% python3 -q
>>> import numpy as np
>>> import numpy.linalg as la
>>> np.set_printoptions(suppress=True, linewidth=140)
>>> X = np.load("test9.npy")
>>> X
array([[-3, -2, -1,  0,  1,  2,  3,  4],
       [ 5,  6,  7,  8,  9, 10, 11, 12],
       [13, 14, 15, 16, 17, 18, 19, 20],
       [21, 22, 23, 24, 25, 26, 27, 28],
       [29, 30, 31, 32, 33, 34, 35, 36],
       [37, 38, 39, 40, 41, 42, 43, 44],
       [45, 46, 47, 48, 49, 50, 51, 52],
       [53, 54, 55, 56, 57, 58, 59, 60]])
>>> # rows and columns are dependent
>>> rng = np.random.default_rng(54)
>>> out = X + rng.integers(-2, 3, (8, 2)) @ rng.integers(-2, 3, (2, 8))
>>> out
array([[-6, -2, -2,  0,  5,  1,  5,  4],
       [ 4,  4,  5,  6, 11, 10, 12, 11],
       [ 9, 18, 17, 20, 21, 16, 21, 22],
       [23, 26, 27, 28, 21, 26, 25, 30],
       [26, 36, 35, 38, 35, 32, 36, 39],
       [38, 40, 41, 42, 39, 42, 42, 45],
       [46, 42, 44, 44, 49, 51, 51, 50],
       [48, 56, 55, 58, 63, 56, 62, 61]])
>>> out - X
array([[-3,  0, -1,  0,  4, -1,  2,  0],
       [-1, -2, -2, -2,  2,  0,  1, -1],
       [-4,  4,  2,  4,  4, -2,  2,  2],
       [ 2,  4,  4,  4, -4,  0, -2,  2],
       [-3,  6,  4,  6,  2, -2,  1,  3],
       [ 1,  2,  2,  2, -2,  0, -1,  1],
       [ 1, -4, -3, -4,  0,  1,  0, -2],
       [-5,  2,  0,  2,  6, -2,  3,  1]])
>>> np.round(la.svd(out - X, compute_uv=False), 2) + 0
array([17.33, 13.03,  0.  ,  0.  ,  0.  ,  0.  ,  0.  ,  0.  ])
>>> left, sig, VT = la.svd(out)
>>> evecs = VT[:(sig > 1e-8).sum()]
>>> x0 = out[4] + -3 * out[0] + rng.integers(2) * np.eye(8)[1]
>>> x0
array([44., 43., 41., 38., 20., 29., 21., 27.])
>>> la.matrix_rank(np.vstack([out, x0]))
np.int64(5)
>>> np.round(np.diag(evecs.T @ evecs), 2)
array([0.79, 0.45, 0.26, 0.34, 0.8 , 0.43, 0.34, 0.59])
>>> labels = rng.permutation(8)
>>> labels
array([6, 7, 0, 4, 5, 3, 2, 1])
>>> out = X[labels][:, labels]
>>> np.round(np.sort(np.abs(la.eigvals(out))), 2) + 0
array([  0.  ,   0.  ,   0.  ,   0.  ,   0.  ,   0.  ,  11.24, 239.24])
>>> np.allclose(out, X)
False
>>> round(float(np.abs(la.eigvals(X)).max()), 2)
239.24
>>> print(np.round(la.det(X), 2))
0.0
>>> (X - X.T) / 2
array([[  0. ,  -3.5,  -7. , -10.5, -14. , -17.5, -21. , -24.5],
       [  3.5,   0. ,  -3.5,  -7. , -10.5, -14. , -17.5, -21. ],
       [  7. ,   3.5,   0. ,  -3.5,  -7. , -10.5, -14. , -17.5],
       [ 10.5,   7. ,   3.5,   0. ,  -3.5,  -7. , -10.5, -14. ],
       [ 14. ,  10.5,   7. ,   3.5,   0. ,  -3.5,  -7. , -10.5],
       [ 17.5,  14. ,  10.5,   7. ,   3.5,   0. ,  -3.5,  -7. ],
       [ 21. ,  17.5,  14. ,  10.5,   7. ,   3.5,   0. ,  -3.5],
       [ 24.5,  21. ,  17.5,  14. ,  10.5,   7. ,   3.5,   0. ]])
>>> np.allclose(X, X.T)
False
>>> F = np.load("x.npy")
>>> print(F)
[[-2.   -0.8  -0.7   1.1   1.5   1.    0.7  -1.2  -1.2  -0.2  -1.4  -0.2  -0.6  -1.4  -1.9 ]
 [ 0.   -0.4  -0.3   0.6  -1.5  -0.1  -1.5  -1.3  -0.9   0.8   1.5   1.5   0.9  -0.9   0.1 ]
 [ 0.3   2.1  -0.8  -0.6   0.8   0.2   0.6   0.3  -0.6   0.7   0.2   1.2   0.   -0.5  -0.9 ]
 [-0.5  -0.8  -1.2   0.2  -0.2  -0.3  -0.5   0.1  -0.9  -0.8  -0.4  -0.5  -1.3  -0.4   1.  ]
 [ 0.74  1.18  0.96 -0.37  0.85  0.22 -0.23  0.2   1.17  1.17 -0.54  0.19  0.41  1.58  0.36]
 [ 0.6   1.1   0.9  -0.4   0.7   0.1  -0.3   0.1   1.3   1.2  -0.5   0.2   0.3   1.5   0.4 ]
 [ 0.2  -0.1   0.6  -1.4  -1.5  -0.8   0.1   0.1  -1.6   0.2  -3.    0.4  -0.6   1.9  -1.3 ]
 [-1.9   1.6  -0.1  -2.2  -0.9   0.4  -2.3   0.9   2.1  -0.3   0.9   0.    1.5   1.7  -0.3 ]
 [-1.2  -0.8   1.4  -0.2   0.3  -0.4   0.9  -0.3   0.8  -0.2   0.9  -0.4   0.1  -2.2   0.1 ]
 [-0.6   0.5  -0.2   1.7  -0.3  -0.8  -1.5   0.7  -1.1   1.5  -0.6  -0.5  -0.6   0.6  -0.2 ]
 [-0.2  -2.2  -0.3  -0.4  -1.6  -0.3   0.1   0.4  -0.7   0.1  -0.2  -1.5  -0.2   1.1  -0.1 ]]
>>> u = np.array([1, 1, 0])
>>> print(np.round(np.polyval(u, F[8]), 2))
[ 0.24 -0.16  3.36 -0.16  0.39 -0.24  1.71 -0.21  1.44 -0.16  1.71 -0.24  0.11  2.64  0.11]
>>> print(np.round(np.convolve(F[8], u), 2))
[-1.2 -2.   0.6  1.2  0.1 -0.1  0.5  0.6  0.5  0.6  0.7  0.5 -0.3 -2.1 -2.1  0.1  0. ]
>>> np.round(np.cross(F[8, :3], F[4, :3]), 2)
array([-2.42,  2.19, -0.82])
>>> out = np.array([[2, -2],
...     [-2, 0],
...     [1, -2],
...     [-1, -2],
...     [-2, -2],
...     [0, 1],
...     [2, 1],
...     [0, -2],
...     [2, -2],
...     [-2, -1],
...     [1, -1],
...     [1, -1],
...     [2, 2],
...     [2, 2],
...     [0, 1]])
>>> np.round(np.einsum("ij->j", F), 2) + 0
array([-4.56,  1.38,  0.26, -1.97, -1.85, -0.78, -3.93,  0.  , -1.63,  4.17, -3.14,  0.39, -0.09,  2.98, -2.74])
>>> np.round(np.einsum("ij,ij->i", F, F), 2)
array([20.93, 14.39, 10.02,  7.47,  9.72,  9.06, 22.7 , 28.63, 11.74, 11.84, 12.  ])
>>> print(np.vstack([F, out.T]).shape)
(13, 15)
>>> print(la.matrix_rank(np.vstack([F, out.T])))
13
>>> out = F / la.norm(F, axis=1, keepdims=True)
>>> C2 = out @ out.T
>>> print(np.argwhere(np.triu(np.abs(C2) > 0.95, 1)))
[[4 5]]
>>> C2[3].round(2)
array([ 0.24, -0.01, -0.33,  1.  , -0.62, -0.6 ,  0.04, -0.29, -0.08,  0.24,  0.38])
>>> print(round(np.degrees(np.arccos(np.clip(C2[3, 8], -1, 1))), 2))
94.72
>>> def softmax(z):
...     e = np.exp(z - z.max(axis=-1, keepdims=True))
...     return e / e.sum(axis=-1, keepdims=True)
... 
>>> np.round(softmax(F[9]), 2)
array([0.03, 0.08, 0.04, 0.26, 0.04, 0.02, 0.01, 0.1 , 0.02, 0.21, 0.03, 0.03, 0.03, 0.09, 0.04])
>>> np.round(softmax(10 * F[9]), 2) + 0
array([0.  , 0.  , 0.  , 0.88, 0.  , 0.  , 0.  , 0.  , 0.  , 0.12, 0.  , 0.  , 0.  , 0.  , 0.  ])
>>> np.round(softmax(F).sum(axis=1), 2)
array([1., 1., 1., 1., 1., 1., 1., 1., 1., 1., 1.])
>>> np.round(softmax(F[9] + -3), 2)
array([0.03, 0.08, 0.04, 0.26, 0.04, 0.02, 0.01, 0.1 , 0.02, 0.21, 0.03, 0.03, 0.03, 0.09, 0.04])
>>> scores = F @ F.T / np.sqrt(15)
>>> np.round(softmax(scores), 2) + 0
array([[0.95, 0.  , 0.01, 0.01, 0.  , 0.  , 0.01, 0.  , 0.01, 0.01, 0.  ],
       [0.01, 0.82, 0.02, 0.02, 0.01, 0.01, 0.01, 0.02, 0.02, 0.04, 0.02],
       [0.06, 0.04, 0.57, 0.02, 0.07, 0.06, 0.04, 0.05, 0.02, 0.04, 0.01],
       [0.12, 0.05, 0.03, 0.39, 0.01, 0.02, 0.06, 0.02, 0.05, 0.1 , 0.15],
       [0.01, 0.01, 0.05, 0.01, 0.36, 0.32, 0.05, 0.14, 0.01, 0.03, 0.01],
       [0.01, 0.01, 0.05, 0.01, 0.34, 0.32, 0.05, 0.16, 0.01, 0.04, 0.01],
       [0.  , 0.  , 0.  , 0.  , 0.  , 0.  , 0.96, 0.  , 0.  , 0.01, 0.02],
       [0.  , 0.  , 0.  , 0.  , 0.  , 0.  , 0.  , 0.99, 0.  , 0.  , 0.  ],
       [0.09, 0.04, 0.02, 0.03, 0.01, 0.01, 0.  , 0.02, 0.73, 0.01, 0.03],
       [0.04, 0.05, 0.03, 0.05, 0.03, 0.03, 0.08, 0.02, 0.01, 0.61, 0.05],
       [0.02, 0.02, 0.  , 0.07, 0.01, 0.01, 0.16, 0.02, 0.02, 0.04, 0.61]])
>>> np.round(softmax(scores)[9] @ F, 2)
array([-0.47,  0.27, -0.14,  0.9 , -0.33, -0.52, -1.02,  0.38, -0.84,  1.01, -0.61, -0.26, -0.41,  0.55, -0.25])
>>> np.round(softmax(scores + np.triu(np.full(scores.shape, -np.inf), 1)), 2) + 0
array([[1.  , 0.  , 0.  , 0.  , 0.  , 0.  , 0.  , 0.  , 0.  , 0.  , 0.  ],
       [0.02, 0.98, 0.  , 0.  , 0.  , 0.  , 0.  , 0.  , 0.  , 0.  , 0.  ],
       [0.09, 0.06, 0.84, 0.  , 0.  , 0.  , 0.  , 0.  , 0.  , 0.  , 0.  ],
       [0.21, 0.09, 0.05, 0.66, 0.  , 0.  , 0.  , 0.  , 0.  , 0.  , 0.  ],
       [0.01, 0.03, 0.11, 0.02, 0.83, 0.  , 0.  , 0.  , 0.  , 0.  , 0.  ],
       [0.01, 0.02, 0.06, 0.01, 0.47, 0.43, 0.  , 0.  , 0.  , 0.  , 0.  ],
       [0.  , 0.  , 0.  , 0.  , 0.  , 0.  , 0.98, 0.  , 0.  , 0.  , 0.  ],
       [0.  , 0.  , 0.  , 0.  , 0.  , 0.  , 0.  , 0.99, 0.  , 0.  , 0.  ],
       [0.09, 0.04, 0.02, 0.03, 0.01, 0.02, 0.01, 0.02, 0.76, 0.  , 0.  ],
       [0.04, 0.05, 0.03, 0.05, 0.04, 0.04, 0.08, 0.02, 0.01, 0.64, 0.  ],
       [0.02, 0.02, 0.  , 0.07, 0.01, 0.01, 0.16, 0.02, 0.02, 0.04, 0.61]])
